% ipython --no-banner

In [1]: import numpy as np

In [2]: import numpy.linalg as la

In [3]: np.set_printoptions(suppress=True, linewidth=100)

In [4]: A = np.load("block7.npy")

In [5]: A
Out[5]: 
array([[ 1.,  2.,  3., -1.],
       [ 1.,  2.,  0.,  4.],
       [ 0.,  0.,  0.,  7.],
       [ 0.,  0.,  0.,  0.]])

In [6]: print(np.allclose(A[:-1].T @ la.lstsq(A[:-1].T, A[-1])[0], A[-1]))
True

In [7]: np.unique(A.round(6), axis=0).shape
Out[7]: (4, 4)

In [8]: np.round(A @ la.pinv(A) @ A, 2) + 0
Out[8]: 
array([[ 1.,  2.,  3., -1.],
       [ 1.,  2.,  0.,  4.],
       [ 0.,  0.,  0.,  7.],
       [ 0.,  0.,  0.,  0.]])

In [9]: la.lstsq(A[:-1].T, A[-1])[2]
Out[9]: np.int32(3)

In [10]: np.abs(np.diag(la.qr(A)[1])) > 1e-9
Out[10]: array([ True, False, False, False])

In [11]: round(float(np.trace(la.pinv(A) @ A)), 2)
Out[11]: 3.0

In [12]: feats = np.load("case16.npy")

In [13]: print(feats)
[[0 0 2]
 [0 0 3]
 [0 0 0]]

In [14]: np.abs(np.diag(la.qr(feats)[1])) > 1e-9
Out[14]: array([False, False, False])

In [15]: np.allclose(feats[:-1].T @ la.lstsq(feats[:-1].T, feats[-1])[0], feats[-1])
Out[15]: True

In [16]: round(np.trace(la.pinv(feats) @ feats), 2)
Out[16]: np.float64(1.0)

In [17]: Uu, sig, Vt = la.svd(feats)

In [18]: np.argmax(sig[:-1] / (sig[1:] + 1e-6)) + 1
Out[18]: np.int64(1)

In [19]: B = Uu[:, :1] @ np.diag(sig[:1]) @ Vt[:1]

In [20]: B.round(2)
Out[20]: 
array([[0., 0., 2.],
       [0., 0., 3.],
       [0., 0., 0.]])

In [21]: np.round(la.norm(feats - B) / la.norm(feats), 2)
Out[21]: np.float64(0.0)

In [22]: round(float(np.abs(feats - B).max()), 2)
Out[22]: 0.0

In [23]: la.matrix_power(feats - np.diag(np.diag(feats)), 3)
Out[23]: 
array([[0, 0, 0],
       [0, 0, 0],
       [0, 0, 0]])

In [24]: print(np.round(np.sort(la.eigvals(feats)), 2))
[0. 0. 0.]

In [25]: print(feats @ feats.T)
[[4 6 0]
 [6 9 0]
 [0 0 0]]

In [26]: np.round(la.norm(feats, axis=0), 2)
Out[26]: array([0.  , 0.  , 3.61])

In [27]: np.round(la.svd(feats, compute_uv=False), 2)
Out[27]: array([3.61, 0.  , 0.  ])

In [28]: arr = np.load("dump.npy")

In [29]: arr
Out[29]: 
array([[5, 0, 0, 3],
       [0, 1, 2, 0],
       [0, 5, 1, 0],
       [1, 0, 0, 4]])

In [30]: rng = np.random.default_rng(579170)

In [31]: z = rng.permutation(4)

In [32]: z
Out[32]: array([1, 2, 0, 3])

In [33]: B = arr[z][:, z]

In [34]: B
Out[34]: 
array([[1, 2, 0, 0],
       [5, 1, 0, 0],
       [0, 0, 5, 3],
       [0, 0, 1, 4]])

In [35]: np.allclose(B, arr)
Out[35]: False

In [36]: np.trace(B)
Out[36]: np.int64(11)

In [37]: round(float(la.det(B)), 2), np.round(la.det(arr[z]), 2)
Out[37]: (-153.0, np.float64(-153.0))

In [38]: E = np.load("w.npy")

In [39]: print(E)
[[ 0  2  1  1  1]
 [ 0  0 -1  1  2]
 [ 0  0  0  1 -2]
 [ 0  0  0  0  0]
 [ 0  0  0  0  0]]

In [40]: Uu, sig, Vt = la.svd(E)

In [41]: sig.round(2)
Out[41]: array([3.18, 2.35, 1.54, 0.  , 0.  ])

In [42]: B = Uu[:, :3] @ np.diag(sig[:3]) @ Vt[:3]

In [43]: np.round(np.abs(E - B).max(), 2)
Out[43]: np.float64(0.0)

In [44]: M = np.load("layer14.npy")

In [45]: print(M)
[[1 0 0 0 0]
 [1 1 0 0 0]
 [0 2 1 0 0]
 [2 1 1 1 0]
 [2 1 1 1 1]]

In [46]: z = rng.permutation(5)

In [47]: z
Out[47]: array([1, 4, 2, 0, 3])

In [48]: B = M[z][:, z]

In [49]: print(np.allclose(B, M))
False

In [50]: np.round(la.det(B), 2), round(la.det(M[z]), 2)
Out[50]: (np.float64(1.0), np.float64(-1.0))

In [51]: data = np.load("out7.npy")

In [52]: data
Out[52]: 
array([[ 2, -1,  3,  1],
       [ 5, -2,  1, -2],
       [ 8, -4,  0,  1],
       [ 6, -1,  3, -1],
       [ 7,  2,  6,  1],
       [ 5,  1,  8,  3],
       [ 2,  1, 10,  0],
       [ 4,  4,  8, -3],
       [ 3,  4,  6, -6],
       [ 3,  4,  5, -5],
       [ 6,  6,  2, -5],
       [ 7,  7,  4, -7],
       [ 4,  7,  6, -9],
       [ 3,  5,  8, -7],
       [ 0,  7,  5, -4],
       [ 3, 10,  5, -3],
       [ 3,  9,  5,  0],
       [ 4, 11,  6, -3],
       [ 5, 10,  9, -1]])

In [53]: gram = np.cov(data, rowvar=False)

In [54]: round(np.corrcoef(data[:, 1], data[:, 2])[0, 1], 2)
Out[54]: np.float64(0.4)

In [55]: gram.round(2)
Out[55]: 
array([[ 4.06, -2.6 , -2.11,  1.08],
       [-2.6 , 19.4 ,  4.72, -6.58],
       [-2.11,  4.72,  7.2 , -0.21],
       [ 1.08, -6.58, -0.21, 10.8 ]])

In [56]: print(np.round(np.polyfit(data[:, 1], data[:, 2], 1), 2))
[0.24 4.24]

In [57]: np.argsort(-data.std(axis=0).round(6), kind="stable")
Out[57]: array([1, 3, 2, 0])
